>>> import numpy as np
>>> from numpy import linalg as LA
>>> np.set_printoptions(suppress=True, linewidth=200)
>>> E = np.load("data.npy")
>>> E
array([[ 0,  3, -2,  1, -1],
       [ 0,  0, -2, -2,  2],
       [ 0,  0,  0,  3, -3],
       [ 0,  0,  0,  0, -2],
       [ 0,  0,  0,  0,  0]])
>>> round(float(LA.norm(E, 2) / LA.norm(E)), 3)
0.796
>>> left, sig, Vh = LA.svd(E)
>>> V = Vh[:(sig > 1e-8).sum()]
>>> rng = np.random.default_rng(189263)
>>> x0 = E[3] + 2 * E[4] + rng.integers(2) * np.eye(5)[4]
>>> x0
array([ 0.,  0.,  0.,  0., -1.])
>>> np.round(V.T @ V, 3) + 0
array([[0., 0., 0., 0., 0.],
       [0., 1., 0., 0., 0.],
       [0., 0., 1., 0., 0.],
       [0., 0., 0., 1., 0.],
       [0., 0., 0., 0., 1.]])
>>> np.round(LA.norm(x0 - V.T @ V @ x0), 3)
np.float64(0.0)
>>> np.round(np.diag(V.T @ V), 3)
array([0., 1., 1., 1., 1.])
>>> LA.matrix_rank(E - E[0, 0] * np.eye(5))
np.int64(4)
>>> np.prod(np.diag(E)), round(LA.det(E), 3)
(np.int64(0), np.float64(0.0))
>>> rank = LA.matrix_rank(E)
>>> rank
np.int64(4)
>>> N = LA.svd(E)[2][rank:].T
>>> N.shape
(5, 1)
>>> N[:, 0] / N[np.abs(N[:, 0]).round(6).argmax(), 0]
array([ 1., -0., -0., -0., -0.])
>>> [int(LA.matrix_rank(np.delete(E, i, axis=0))) for i in range(5)]
[3, 3, 3, 3, 4]
>>> left, sig, Vh = LA.svd(E)
>>> sig.round(3)
array([5.575, 3.8  , 1.451, 1.171, 0.   ])
>>> M2 = left[:, :4] @ np.diag(sig[:4]) @ Vh[:4]
>>> M2.round(3) + 0
array([[ 0.,  3., -2.,  1., -1.],
       [ 0.,  0., -2., -2.,  2.],
       [ 0.,  0.,  0.,  3., -3.],
       [ 0.,  0.,  0.,  0., -2.],
       [ 0.,  0.,  0.,  0.,  0.]])
>>> round(float(LA.norm(E - M2) / LA.norm(E)), 3)
0.0
>>> np.round(np.abs(E - M2).max(), 3)
np.float64(0.0)
>>> np.round(LA.norm(E - M2, 2), 3), sig[4]
(np.float64(0.0), np.float64(0.0))
>>> mat = np.loadtxt("test5.csv", delimiter=",")
>>> mat
array([[ 0.,  1.,  3.,  3.,  3.,  0.,  3., -1.,  2.,  2.,  3.,  1.,  0.],
       [-2., -1.,  1.,  1.,  1., -2.,  1., -3.,  0.,  0.,  1., -1., -2.],
       [ 0.,  1.,  3.,  3.,  3.,  0.,  3., -1.,  2.,  2.,  3.,  1.,  0.],
       [ 1.,  2.,  4.,  4.,  4.,  1.,  4.,  0.,  3.,  3.,  4.,  2.,  1.],
       [ 0.,  1.,  3.,  3.,  3.,  0.,  3., -1.,  2.,  2.,  3.,  1.,  0.],
       [ 1.,  2.,  4.,  4.,  4.,  1.,  4.,  0.,  3.,  3.,  4.,  2.,  1.],
       [ 1.,  2.,  4.,  4.,  4.,  1.,  4.,  0.,  3.,  3.,  4.,  2.,  1.],
       [ 0.,  1.,  3.,  3.,  3.,  0.,  3., -1.,  2.,  2.,  3.,  1.,  0.],
       [ 0.,  1.,  3.,  3.,  3.,  0.,  3., -1.,  2.,  2.,  3.,  1.,  0.],
       [ 1.,  2.,  4.,  4.,  4.,  1.,  4.,  0.,  3.,  3.,  4.,  2.,  1.]])
>>> LA.matrix_rank(mat, rtol=0.1)
np.int64(2)
>>> np.argsort(-LA.norm(mat, axis=0).round(6), kind="stable")[:3]
array([2, 3, 4])
>>> LA.cond(mat) > 100
np.True_
>>> [round(float(x), 3) for x in LA.svd(mat, compute_uv=False)[:3]]
[26.624, 5.93, 0.0]
>>> A = np.loadtxt("layer5.csv", delimiter=",")
>>> A.round(3)
array([[-0.322, -0.252, -0.411, -0.058, -0.115,  0.566, -0.165,  0.548, -0.014],
       [ 0.04 , -0.334, -0.09 ,  0.282, -0.713,  0.016,  0.241, -0.271, -0.399],
       [ 0.805,  0.068, -0.177, -0.348, -0.259,  0.25 , -0.083,  0.003,  0.241],
       [ 0.161, -0.121,  0.079, -0.44 ,  0.202, -0.132, -0.201,  0.149, -0.799],
       [-0.201,  0.635, -0.434, -0.211,  0.032,  0.243,  0.313, -0.331, -0.236],
       [ 0.04 , -0.424, -0.171, -0.29 ,  0.247, -0.154,  0.769,  0.115,  0.131],
       [ 0.242,  0.335, -0.348,  0.41 , -0.05 , -0.444,  0.114,  0.558, -0.126],
       [-0.282, -0.091, -0.4  , -0.421, -0.291, -0.565, -0.323, -0.121,  0.227],
       [-0.201,  0.32 ,  0.535, -0.359, -0.47 , -0.024,  0.248,  0.394,  0.058]])
>>> left, sig, Vh = LA.svd(A, full_matrices=False)
>>> np.round(np.cumsum(sig ** 2) / np.sum(sig ** 2), 3)
array([0.111, 0.222, 0.333, 0.444, 0.556, 0.667, 0.778, 0.889, 1.   ])
>>> np.round(left.T @ A @ Vh.T, 3) + 0
array([[1., 0., 0., 0., 0., 0., 0., 0., 0.],
       [0., 1., 0., 0., 0., 0., 0., 0., 0.],
       [0., 0., 1., 0., 0., 0., 0., 0., 0.],
       [0., 0., 0., 1., 0., 0., 0., 0., 0.],
       [0., 0., 0., 0., 1., 0., 0., 0., 0.],
       [0., 0., 0., 0., 0., 1., 0., 0., 0.],
       [0., 0., 0., 0., 0., 0., 1., 0., 0.],
       [0., 0., 0., 0., 0., 0., 0., 1., 0.],
       [0., 0., 0., 0., 0., 0., 0., 0., 1.]])
>>> np.round(left.T @ left, 3) + 0
array([[1., 0., 0., 0., 0., 0., 0., 0., 0.],
       [0., 1., 0., 0., 0., 0., 0., 0., 0.],
       [0., 0., 1., 0., 0., 0., 0., 0., 0.],
       [0., 0., 0., 1., 0., 0., 0., 0., 0.],
       [0., 0., 0., 0., 1., 0., 0., 0., 0.],
       [0., 0., 0., 0., 0., 1., 0., 0., 0.],
       [0., 0., 0., 0., 0., 0., 1., 0., 0.],
       [0., 0., 0., 0., 0., 0., 0., 1., 0.],
       [0., 0., 0., 0., 0., 0., 0., 0., 1.]])
>>> left.shape, sig.shape, Vh.shape
((9, 9), (9,), (9, 9))
>>> np.allclose(left * sig @ Vh, A)
True
>>> np.round(Vh @ Vh.T, 3) + 0
array([[1., 0., 0., 0., 0., 0., 0., 0., 0.],
       [0., 1., 0., 0., 0., 0., 0., 0., 0.],
       [0., 0., 1., 0., 0., 0., 0., 0., 0.],
       [0., 0., 0., 1., 0., 0., 0., 0., 0.],
       [0., 0., 0., 0., 1., 0., 0., 0., 0.],
       [0., 0., 0., 0., 0., 1., 0., 0., 0.],
       [0., 0., 0., 0., 0., 0., 1., 0., 0.],
       [0., 0., 0., 0., 0., 0., 0., 1., 0.],
       [0., 0., 0., 0., 0., 0., 0., 0., 1.]])
>>> x0 = np.array([-2, 1, -3, -2, -1, -1, 2, -3, -2])
>>> target = A @ x0
>>> b, lr = np.zeros(9), 1 / LA.norm(A, 2) ** 2
>>> for i in range(6):
...     b -= lr * A.T @ (A @ b - target)
...     if i % 2 == 0: print(i, round(LA.norm(A @ b - target), 3))
... 
0 0.0
2 0.0
4 0.0
>>> b.round(3)
array([-2.,  1., -3., -2., -1., -1.,  2., -3., -2.])
>>> np.round(LA.svd(A, compute_uv=False), 3)
array([1., 1., 1., 1., 1., 1., 1., 1., 1.])
>>> np.round(LA.norm(A, axis=0), 3)
array([1., 1., 1., 1., 1., 1., 1., 1., 1.])
>>> np.round(A @ A.T, 3) + 0
array([[1., 0., 0., 0., 0., 0., 0., 0., 0.],
       [0., 1., 0., 0., 0., 0., 0., 0., 0.],
       [0., 0., 1., 0., 0., 0., 0., 0., 0.],
       [0., 0., 0., 1., 0., 0., 0., 0., 0.],
       [0., 0., 0., 0., 1., 0., 0., 0., 0.],
       [0., 0., 0., 0., 0., 1., 0., 0., 0.],
       [0., 0., 0., 0., 0., 0., 1., 0., 0.],
       [0., 0., 0., 0., 0., 0., 0., 1., 0.],
       [0., 0., 0., 0., 0., 0., 0., 0., 1.]])
>>> np.round(A.T @ A, 3) + 0
array([[1., 0., 0., 0., 0., 0., 0., 0., 0.],
       [0., 1., 0., 0., 0., 0., 0., 0., 0.],
       [0., 0., 1., 0., 0., 0., 0., 0., 0.],
       [0., 0., 0., 1., 0., 0., 0., 0., 0.],
       [0., 0., 0., 0., 1., 0., 0., 0., 0.],
       [0., 0., 0., 0., 0., 1., 0., 0., 0.],
       [0., 0., 0., 0., 0., 0., 1., 0., 0.],
       [0., 0., 0., 0., 0., 0., 0., 1., 0.],
       [0., 0., 0., 0., 0., 0., 0., 0., 1.]])
>>> round(float(np.abs(LA.eigvals(A)).max()), 3)
1.0
>>> np.allclose(A, A.T)
False
>>> round(float(np.trace(A)), 3)
-1.344
>>> idx = rng.permutation(9)
>>> idx
array([5, 4, 6, 8, 2, 1, 7, 0, 3])
>>> M2 = A[idx][:, idx]
>>> np.round(np.diag(M2), 3)
array([-0.154,  0.032,  0.114,  0.058, -0.177, -0.334, -0.121, -0.322, -0.44 ])
>>> round(np.trace(M2), 3)
np.float64(-1.344)
>>> M2.round(3)
array([[-0.154,  0.247,  0.769,  0.131, -0.171, -0.424,  0.115,  0.04 , -0.29 ],
       [ 0.243,  0.032,  0.313, -0.236, -0.434,  0.635, -0.331, -0.201, -0.211],
       [-0.444, -0.05 ,  0.114, -0.126, -0.348,  0.335,  0.558,  0.242,  0.41 ],
       [-0.024, -0.47 ,  0.248,  0.058,  0.535,  0.32 ,  0.394, -0.201, -0.359],
       [ 0.25 , -0.259, -0.083,  0.241, -0.177,  0.068,  0.003,  0.805, -0.348],
       [ 0.016, -0.713,  0.241, -0.399, -0.09 , -0.334, -0.271,  0.04 ,  0.282],
       [-0.565, -0.291, -0.323,  0.227, -0.4  , -0.091, -0.121, -0.282, -0.421],
       [ 0.566, -0.115, -0.165, -0.014, -0.411, -0.252,  0.548, -0.322, -0.058],
       [-0.132,  0.202, -0.201, -0.799,  0.079, -0.121,  0.149,  0.161, -0.44 ]])
>>> K = np.load("m.npy")
>>> K
array([[  3,   6,   4,  -8,  -8,  -5,   5,  -7,   1,  -3,   2,  -6,  -1,   5,  -6],
       [ -1,  12,   1,  -6,  -5, -11,  10,  -5,  -7,   5,  10, -14,  -1,  13,   3],
       [ -4,   5,  -8,  -2,  -8, -11,   3,  -8,  -1,   9,  11,  -8,   3,   5,  10],
       [  4,  10,  -7,  -9,  -5, -15,   5,  -8, -10,  17,  10, -15,  -3,  -2,   6],
       [ 11,  18,  -2, -11, -11, -13,  -3,  -7, -12,  10,   6,  -6,   0,   7,   2],
       [ 15,  16,   1, -13,  -3, -12,  -3,  -3,  -4,  12,   8,  -2,  -8,  13,  -4],
       [ 14,  18,   6, -18,   2, -13,  -2, -10, -13,  15,  17,  -2, -14,   4,  -5],
       [ 13,  15,  14, -19,   1, -19,   1,  -1, -20,  18,  25,   6,  -5,   0,  -2],
       [ 22,   6,  23, -22,  -7, -22,   3,  -4, -21,  14,  19,  15, -14,  -8,  -6],
       [ 29,   5,  17, -18, -15, -30,  -3,  -9, -21,  18,  16,  14, -19, -12,  -5],
       [ 31,   5,  24, -22, -15, -24,   3, -12, -15,  13,   7,   5, -25, -15,  -5],
       [ 39,  -1,  33, -20,  -7, -32,   4,  -6,  -8,   4,   6,   5, -34, -22,   0],
       [ 41, -10,  24, -14, -13, -25,  -4,   3,   1,  -3,   8,   9, -41, -15,  -2],
       [ 42, -19,  25, -19, -15, -21,  -6,  -3,  -1,  -5,  13,   8, -36, -17,   7],
       [ 49, -20,  17, -11, -14, -24, -11,  -8,   7,  -5,   4,  -1, -27, -22,  -1],
       [ 50, -17,  15, -19,  -9, -24, -10, -16,  16,   0,  -1,   4, -23, -29,   6],
       [ 52, -18,   9, -24, -12, -30, -15, -12,  13,   0,   6,   5, -16, -22,   6],
       [ 52, -24,  10, -29, -19, -25, -18, -19,   8,  -5,  -1,  -4,  -9, -25,   5],
       [ 60, -15,  10, -29, -11, -33, -13, -19,  15, -14,   7, -10, -16, -34,  14],
       [ 63, -14,   2, -24, -19, -33, -15, -17,  15,  -8,   5, -11, -11, -27,  14],
       [ 59, -16,  -6, -23, -14, -33,  -8, -11,  18,  -4,  -2,  -7,  -2, -29,  12],
       [ 59, -19, -10, -16, -15, -34,  -1,  -3,  23,   2,  -3, -12,   5, -31,   3],
       [ 67, -23, -10, -20, -13, -25,  -1,   5,  22,   2,  -9, -20,   5, -24,   5],
       [ 58, -28, -16, -29,  -9, -30,  -3,  -3,  14,   2, -12, -19,   8, -22,  12],
       [ 49, -21, -11, -28, -14, -35,  -1,  -9,   6,   2,  -6, -10,  10, -25,   7],
       [ 44, -14,  -8, -26,  -9, -34,   7,  -2,  13,  10,   3,  -1,   3, -34,  14],
       [ 37, -18, -17, -17, -14, -31,  15,  -5,   8,  15,  12,   5,   3, -32,   8]])
>>> O, V = LA.qr(K[:, :8])[0], LA.qr(K[:, 8:])[0]
>>> sig = LA.svd(O.T @ V, compute_uv=False)
>>> (sig > 0.9).sum()
np.int64(3)
>>> sig.round(3)
array([0.992, 0.971, 0.932, 0.682, 0.456, 0.305, 0.067])
>>> np.round(np.degrees(np.arccos(sig.clip(0, 1))), 3)
array([ 7.429, 13.854, 21.18 , 46.967, 62.901, 72.241, 86.141])
>>> left, sig, Vh = LA.svd(K, full_matrices=False)
>>> (sig > 1e-8).sum()
np.int64(15)
>>> np.allclose(left * sig @ Vh, K)
True
>>> O, r_ = LA.qr(K)
>>> np.allclose(r_.T @ r_, K.T @ K)
True
>>> round(float(abs(r_[0, 0])), 3), round(LA.norm(K[:, 0]), 3)
(215.416, np.float64(215.416))
>>> np.trace(O @ O.T)
np.float64(15.0)
>>> M2 = np.c_[K[:, :2] @ np.array([[4, -7], [8, -5]]), np.array([3, 2, -4, 2, -1, 0, 1, -1, 3, -3, -3, -5, -1, -4, 4, 0, 2, -2, -5, 5, 2, 3, 3, 2, 2, -2, 0])]
>>> M2
array([[  60,  -51,    3],
       [  92,  -53,    2],
       [  24,    3,   -4],
       [  96,  -78,    2],
       [ 188, -167,   -1],
       [ 188, -185,    0],
       [ 200, -188,    1],
       [ 172, -166,   -1],
       [ 136, -184,    3],
       [ 156, -228,   -3],
       [ 164, -242,   -3],
       [ 148, -268,   -5],
       [  84, -237,   -1],
       [  16, -199,   -4],
       [  36, -243,    4],
       [  64, -265,    0],
       [  64, -274,    2],
       [  16, -244,   -2],
       [ 120, -345,   -5],
       [ 140, -371,    5],
       [ 108, -333,    2],
       [  84, -318,    3],
       [  84, -354,    3],
       [   8, -266,    2],
       [  28, -238,    2],
       [  64, -238,   -2],
       [   4, -169,    0]])
>>> LA.matrix_rank(np.c_[K, M2])
np.int64(16)
>>> np.round(LA.norm(LA.qr(K)[0].T @ M2, axis=0) ** 2 / ((M2 ** 2).sum(axis=0) + 1e-12), 3)
array([1.   , 1.   , 0.498])
>>> np.round(LA.lstsq(K, M2[:, 0])[0], 3) + 0
array([4., 8., 0., 0., 0., 0., 0., 0., 0., 0., 0., 0., 0., 0., 0.])
>>> LA.matrix_rank(M2)
np.int64(3)
>>> M = np.load("dump.npy")
>>> M.round(3)
array([[-0.855, -0.083,  0.28 ,  0.836, -0.938, -0.024,  0.823, -0.508, -0.511],
       [-0.083,  0.461,  1.033,  0.048, -0.468,  0.242, -0.711,  0.095, -0.023],
       [ 0.28 ,  1.033, -1.597, -0.225,  0.834, -0.164,  0.796, -0.35 , -0.006],
       [ 0.836,  0.048, -0.225, -2.412, -0.73 ,  0.098, -0.044, -0.694,  0.259],
       [-0.938, -0.468,  0.834, -0.73 , -0.249,  0.152, -0.123, -0.756, -0.306],
       [-0.024,  0.242, -0.164,  0.098,  0.152,  1.035,  0.547,  0.343, -0.38 ],
       [ 0.823, -0.711,  0.796, -0.044, -0.123,  0.547, -0.871,  0.277,  0.18 ],
       [-0.508,  0.095, -0.35 , -0.694, -0.756,  0.343,  0.277,  0.187, -1.708],
       [-0.511, -0.023, -0.006,  0.259, -0.306, -0.38 ,  0.18 , -1.708, -0.699]])
>>> # equal to its transpose
>>> left, sig, Vh = LA.svd(M)
>>> sig.round(3) + 0
array([3., 3., 3., 2., 1., 1., 1., 1., 0.])
>>> M2 = left[:, :8] @ np.diag(sig[:8]) @ Vh[:8]
>>> LA.matrix_rank(M2)
np.int64(8)
>>> round(LA.norm(M - M2) / LA.norm(M), 3)
np.float64(0.0)
>>> LA.matrix_rank(M, rtol=0.05)
np.int64(8)
>>> round(float(np.abs(M - M2).max()), 3)
0.0
>>> round(LA.norm(M - M2, 2), 3), round(sig[8], 3)
(np.float64(0.0), np.float64(0.0))
>>> M2.round(3)
array([[-0.855, -0.083,  0.28 ,  0.836, -0.938, -0.024,  0.823, -0.508, -0.511],
       [-0.083,  0.461,  1.033,  0.048, -0.468,  0.242, -0.711,  0.095, -0.023],
       [ 0.28 ,  1.033, -1.597, -0.225,  0.834, -0.164,  0.796, -0.35 , -0.006],
       [ 0.836,  0.048, -0.225, -2.412, -0.73 ,  0.098, -0.044, -0.694,  0.259],
       [-0.938, -0.468,  0.834, -0.73 , -0.249,  0.152, -0.123, -0.756, -0.306],
       [-0.024,  0.242, -0.164,  0.098,  0.152,  1.035,  0.547,  0.343, -0.38 ],
       [ 0.823, -0.711,  0.796, -0.044, -0.123,  0.547, -0.871,  0.277,  0.18 ],
       [-0.508,  0.095, -0.35 , -0.694, -0.756,  0.343,  0.277,  0.187, -1.708],
       [-0.511, -0.023, -0.006,  0.259, -0.306, -0.38 ,  0.18 , -1.708, -0.699]])
